>>> import numpy as np
>>> np.set_printoptions(precision=4, suppress=True, linewidth=160)
>>> feats = -3 * np.eye(5) + np.ones((5, 5))
>>> feats
array([[-2.,  1.,  1.,  1.,  1.],
       [ 1., -2.,  1.,  1.,  1.],
       [ 1.,  1., -2.,  1.,  1.],
       [ 1.,  1.,  1., -2.,  1.],
       [ 1.,  1.,  1.,  1., -2.]])
>>> # symmetric, so the eigenvalues are real
>>> r0 = np.array([5, 4, 5, 5, 1])
>>> other = feats + np.outer(r0, np.eye(5)[0])
>>> round(float(np.linalg.det(other) / np.linalg.det(feats)), 4), round(1 + np.linalg.solve(feats, r0)[0], 4)
(2.6667, np.float64(2.6667))
>>> other = np.array([[1, 0], [2, 1], [-1, 0], [2, 2], [1, 1]])
>>> np.einsum("ij,ij->i", feats, feats)
array([8., 8., 8., 8., 8.])
>>> feats @ other
array([[ 2.,  4.],
       [-1.,  1.],
       [ 8.,  4.],
       [-1., -2.],
       [ 2.,  1.]])
>>> np.einsum("ij->j", feats)
array([2., 2., 2., 2., 2.])
>>> np.einsum("ik,kj->ij", feats, other)
array([[ 2.,  4.],
       [-1.,  1.],
       [ 8.,  4.],
       [-1., -2.],
       [ 2.,  1.]])
>>> np.linalg.matrix_rank(np.vstack([feats, other.T]))
np.int64(5)
>>> hat = np.triu(np.array([[0, -1, 2, 2, 1],
...     [3, 2, 2, 0, -1],
...     [2, -1, -1, 3, 0],
...     [-1, 1, -3, 1, -2],
...     [2, 3, 2, 2, 3]]), 1) + np.eye(5)
>>> other = hat @ feats @ np.linalg.inv(hat)
>>> round(np.linalg.det(other), 4)
np.float64(162.0)
>>> np.round(np.poly(other), 4) + 0
array([   1.,   10.,   30.,    0., -135., -162.])
>>> np.trace(other), np.trace(feats)
(np.float64(-10.0), np.float64(-10.0))
>>> w, vecs = np.linalg.eigvalsh(feats)
Traceback (most recent call last):
  File "<python-input-19>", line 1, in <module>
    w, vecs = np.linalg.eigvalsh(feats)
    ^^^^^^^
ValueError: too many values to unpack (expected 2)
>>> w, vecs = np.linalg.eigh(feats)
>>> np.linalg.svd(feats, compute_uv=False)
array([3., 3., 3., 3., 2.])
>>> w
array([-3., -3., -3., -3.,  2.])
>>> np.linalg.eigvalsh(feats @ feats)
array([4., 9., 9., 9., 9.])
>>> (w > 1e-8).sum(), (w < -1e-8).sum()
(np.int64(1), np.int64(4))
>>> np.abs(vecs[:, -1])
array([0.4472, 0.4472, 0.4472, 0.4472, 0.4472])
>>> w, vecs = np.linalg.eig(feats)
>>> round(np.prod(w), 4)
np.float64(162.0)
>>> np.sort(np.linalg.eigvals(feats @ feats))
array([4., 9., 9., 9., 9.])
>>> arr = np.load("block17.npy")
>>> arr
array([[ -1.0667,  -1.1361,  -0.7389,  -1.8019,  -1.4696,  -1.8087,  -1.8273],
       [ -6.6384,  -6.6115,  -4.4298, -11.1488,  -8.9194, -11.1118, -11.0729],
       [  3.8442,   3.8823,   2.5204,   6.4421,   5.156 ,   6.4245,   6.4108],
       [ -1.4919,  -1.5027,  -0.9936,  -2.5161,  -2.0191,  -2.5724,  -2.5218],
       [  2.512 ,   2.5041,   1.6614,   4.184 ,   3.3175,   4.1598,   4.1569],
       [  4.648 ,   4.6689,   3.106 ,   7.7595,   6.187 ,   7.7827,   7.7363],
       [  2.6355,   2.6885,   1.7619,   4.4606,   3.5863,   4.4831,   4.4434],
       [ -0.4351,  -0.4634,  -0.3212,  -0.7259,  -0.5963,  -0.7453,  -0.7612],
       [  6.0165,   6.0339,   4.0232,  10.0488,   8.0116,  10.0199,  10.0782],
       [ -6.2395,  -6.2489,  -4.1623, -10.3997,  -8.3484, -10.3561, -10.4061]])
>>> np.linalg.norm(arr, axis=1)
array([ 3.8719, 23.608 , 13.6624,  5.3717,  8.8564, 16.4912,  9.4804,  1.5889, 21.3524, 22.1063])
>>> np.round(np.linalg.norm(arr, 1), 4), round(np.linalg.norm(arr, np.inf), 4)
(np.float64(59.4874), np.float64(59.9326))
>>> cov = arr.T @ arr
>>> round(float(np.trace(cov)), 4), round((arr ** 2).sum(), 4)
(2175.2571, np.float64(2175.2571))
>>> (arr @ arr.T).shape
(10, 10)
>>> x = np.array([-2, 3, 3, 0, -1, -3, 2])
>>> h1 = np.maximum(arr @ x, 0)
>>> arr * (h1 > 1e-9)[:, None]
array([[ -0.    ,  -0.    ,  -0.    ,  -0.    ,  -0.    ,  -0.    ,  -0.    ],
       [ -6.6384,  -6.6115,  -4.4298, -11.1488,  -8.9194, -11.1118, -11.0729],
       [  0.    ,   0.    ,   0.    ,   0.    ,   0.    ,   0.    ,   0.    ],
       [ -1.4919,  -1.5027,  -0.9936,  -2.5161,  -2.0191,  -2.5724,  -2.5218],
       [  0.    ,   0.    ,   0.    ,   0.    ,   0.    ,   0.    ,   0.    ],
       [  0.    ,   0.    ,   0.    ,   0.    ,   0.    ,   0.    ,   0.    ],
       [  0.    ,   0.    ,   0.    ,   0.    ,   0.    ,   0.    ,   0.    ],
       [ -0.    ,  -0.    ,  -0.    ,  -0.    ,  -0.    ,  -0.    ,  -0.    ],
       [  6.0165,   6.0339,   4.0232,  10.0488,   8.0116,  10.0199,  10.0782],
       [ -0.    ,  -0.    ,  -0.    ,  -0.    ,  -0.    ,  -0.    ,  -0.    ]])
>>> np.tanh(arr @ x)
array([-0.2454,  0.2561, -0.088 ,  0.1854, -0.0106, -0.0338, -0.0685, -0.1721,  0.2198, -0.149 ])
>>> np.maximum(arr @ (3 * x), 0)
array([0.    , 0.7857, 0.    , 0.5628, 0.    , 0.    , 0.    , 0.    , 0.6702, 0.    ])
